>>> import numpy as np
>>> from numpy import linalg as LA
>>> np.set_printoptions(precision=3, suppress=True, linewidth=100)
>>> rnd = lambda a: np.round(a, 3) + 0
>>> A = np.array([[8, 3, 0], [3, 8, 3], [0, 3, 8]])
>>> print(A)
[[8 3 0]
 [3 8 3]
 [0 3 8]]
>>> f = np.array([-8, 7, -4])
>>> M2 = A + np.outer(f, np.eye(3)[0])
>>> M2
array([[ 0.,  3.,  0.],
       [10.,  8.,  3.],
       [-4.,  3.,  8.]])
>>> LA.matrix_rank(LA.inv(M2) - LA.inv(A), tol=1e-8)
np.int64(1)
>>> rnd(LA.det(M2) / LA.det(A)), rnd(1 + LA.solve(A, f)[0])
(np.float64(-0.75), np.float64(-0.75))
>>> proj = np.triu(np.array([[-1, 2, 2], [2, 0, -3], [2, -1, 3]]), 1) + np.eye(3)
>>> M2 = proj @ A @ LA.inv(proj)
>>> rnd(LA.det(M2))
np.float64(368.0)
>>> LA.matrix_rank(M2)
np.int64(3)
>>> np.trace(M2), np.trace(A)
(np.float64(24.0), np.int64(24))
>>> print(rnd(np.poly(M2)))
[   1.  -24.  174. -368.]
>>> ev, vecs = LA.eig(A)
>>> rnd(A @ vecs[:, 0] - ev[0] * vecs[:, 0])
array([0., 0., 0.])
>>> rnd(np.sort(LA.eigvals(A.T)))
array([ 3.757,  8.   , 12.243])
>>> rnd(np.prod(ev))
np.float64(368.0)
>>> vec = np.array([0, 1, 1])
>>> a = np.maximum(A @ vec, 0)
>>> A.T @ a
array([ 57, 130, 121])
>>> A * (a > 1e-9)[:, None]
array([[8, 3, 0],
       [3, 8, 3],
       [0, 3, 8]])
>>> rnd(np.tanh(A @ vec))
array([0.995, 1.   , 1.   ])
>>> a
array([ 3, 11, 11])
>>> ev, vecs = LA.eigh(A)
>>> rnd(LA.svd(A, compute_uv=False))
array([12.243,  8.   ,  3.757])
>>> rnd(ev)
array([ 3.757,  8.   , 12.243])
>>> rnd(np.abs(vecs[:, -1]))
array([0.5  , 0.707, 0.5  ])
>>> print(rnd(vecs.T @ vecs))
[[1. 0. 0.]
 [0. 1. 0.]
 [0. 0. 1.]]
>>> rnd(vecs.T @ A @ vecs)
array([[ 3.757,  0.   ,  0.   ],
       [ 0.   ,  8.   ,  0.   ],
       [ 0.   ,  0.   , 12.243]])
>>> ev.sum(), np.trace(A)
(np.float64(24.0), np.int64(24))
>>> np.abs(vecs[:, -1]).round(6).argmax()
np.int64(1)
>>> rnd(vecs @ np.diag(ev) @ vecs.T)
array([[8., 3., 0.],
       [3., 8., 3.],
       [0., 3., 8.]])
